In [1]: import numpy as np

In [2]: from numpy import linalg as LA

In [3]: np.set_printoptions(precision=3, suppress=True, linewidth=100, legacy="1.25")

In [4]: K = np.load("block0.npy")

In [5]: K
Out[5]: 
array([[15.603, 11.149,  5.737,  9.712,  6.378,  0.582],
       [15.232,  8.521,  6.115,  9.014,  6.062, -1.808],
       [14.863, 10.852,  5.767, 10.085,  5.467,  1.802],
       [16.295, 10.326,  6.179, 10.191,  6.139, -0.825],
       [14.893,  8.649,  4.849, 10.181,  3.267, -0.906],
       [15.018,  9.721,  5.612, 10.962,  3.689, -0.27 ],
       [14.61 , 11.858,  5.725,  9.765,  4.93 ,  0.212],
       [14.481,  9.428,  5.76 , 11.073,  5.718,  0.465],
       [15.363,  9.865,  6.596,  9.358,  6.956,  1.24 ],
       [13.065, 10.517,  5.415, 10.994,  6.549, -1.231],
       [16.368,  9.142,  4.668,  9.051,  4.031,  0.467],
       [14.917, 11.476,  4.72 ,  8.856,  5.764,  0.492],
       [14.341, 10.086,  7.667,  9.824,  4.884, -0.038],
       [16.286, 10.386,  4.024, 11.555,  4.743,  1.369],
       [12.662, 10.411,  4.05 ,  9.609,  3.642,  2.043],
       [15.814, 10.676,  4.76 , 10.296,  3.732, -1.086],
       [15.236, 10.633,  5.502,  9.959,  3.373, -1.506],
       [16.806, 10.007,  4.937,  8.03 ,  4.931, -0.72 ],
       [15.93 , 11.037,  2.613, 10.635,  5.176, -0.532],
       [13.516, 10.631,  6.273,  9.157,  5.243, -0.093],
       [15.369, 10.095,  4.364,  9.287,  5.53 ,  0.855],
       [14.86 , 10.616,  5.332, 10.658,  5.256, -0.794],
       [15.134, 10.453,  4.696, 10.9  ,  4.444,  1.848],
       [15.736,  9.474,  5.804, 11.27 ,  5.028,  0.025],
       [17.239, 10.347,  4.932, 10.84 ,  5.399,  1.373],
       [15.276,  9.05 ,  5.63 ,  8.54 ,  2.958, -1.186],
       [15.241,  9.532,  5.923, 10.506,  3.746, -1.242],
       [14.225,  8.616,  4.01 ,  9.733,  4.839,  0.362],
       [15.39 , 11.012,  4.904,  8.877,  5.107, -1.168],
       [14.394,  9.917,  5.379, 10.09 ,  3.472,  0.697],
       [14.194,  9.572,  4.431,  7.736,  5.735,  0.939],
       [15.135, 11.578,  5.869, 10.605,  5.983,  0.603],
       [15.792,  7.937,  4.52 ,  9.108,  4.063,  0.106],
       [14.812, 11.36 ,  3.687, 10.364,  5.745,  1.42 ],
       [15.538, 11.073,  6.386,  9.965,  5.57 ,  0.449],
       [14.168,  7.858,  4.801, 10.231,  5.635, -0.543],
       [15.211,  8.814,  7.009, 11.99 ,  4.959,  0.8  ],
       [16.462,  8.57 ,  6.047, 10.458,  5.559, -2.134],
       [14.219, 11.342,  4.74 , 11.004,  7.005,  0.499]])

In [6]: other = np.c_[K[:, :1] @ np.array([[2]]), np.array([3, 0, -7, 7, 8, 2, 4, -7, 0, -1, -2, -2, 8, -8, 0, 2, -9, -2, 6, -7, -2, 6, 4, 2, 9, -2, 2, -3, 1, -1, 0, 3, 4, 5, 5, 3, -7, 6, -5])]

In [7]: other
Out[7]: 
array([[31.206,  3.   ],
       [30.464,  0.   ],
       [29.726, -7.   ],
       [32.59 ,  7.   ],
       [29.786,  8.   ],
       [30.036,  2.   ],
       [29.22 ,  4.   ],
       [28.962, -7.   ],
       [30.726,  0.   ],
       [26.13 , -1.   ],
       [32.736, -2.   ],
       [29.834, -2.   ],
       [28.682,  8.   ],
       [32.572, -8.   ],
       [25.324,  0.   ],
       [31.628,  2.   ],
       [30.472, -9.   ],
       [33.612, -2.   ],
       [31.86 ,  6.   ],
       [27.032, -7.   ],
       [30.738, -2.   ],
       [29.72 ,  6.   ],
       [30.268,  4.   ],
       [31.472,  2.   ],
       [34.478,  9.   ],
       [30.552, -2.   ],
       [30.482,  2.   ],
       [28.45 , -3.   ],
       [30.78 ,  1.   ],
       [28.788, -1.   ],
       [28.388,  0.   ],
       [30.27 ,  3.   ],
       [31.584,  4.   ],
       [29.624,  5.   ],
       [31.076,  5.   ],
       [28.336,  3.   ],
       [30.422, -7.   ],
       [32.924,  6.   ],
       [28.438, -5.   ]])

In [8]: LA.matrix_rank(other)
Out[8]: 2

In [9]: np.round(LA.lstsq(K, other[:, 0])[0], 3) + 0
Out[9]: array([2., 0., 0., 0., 0., 0.])
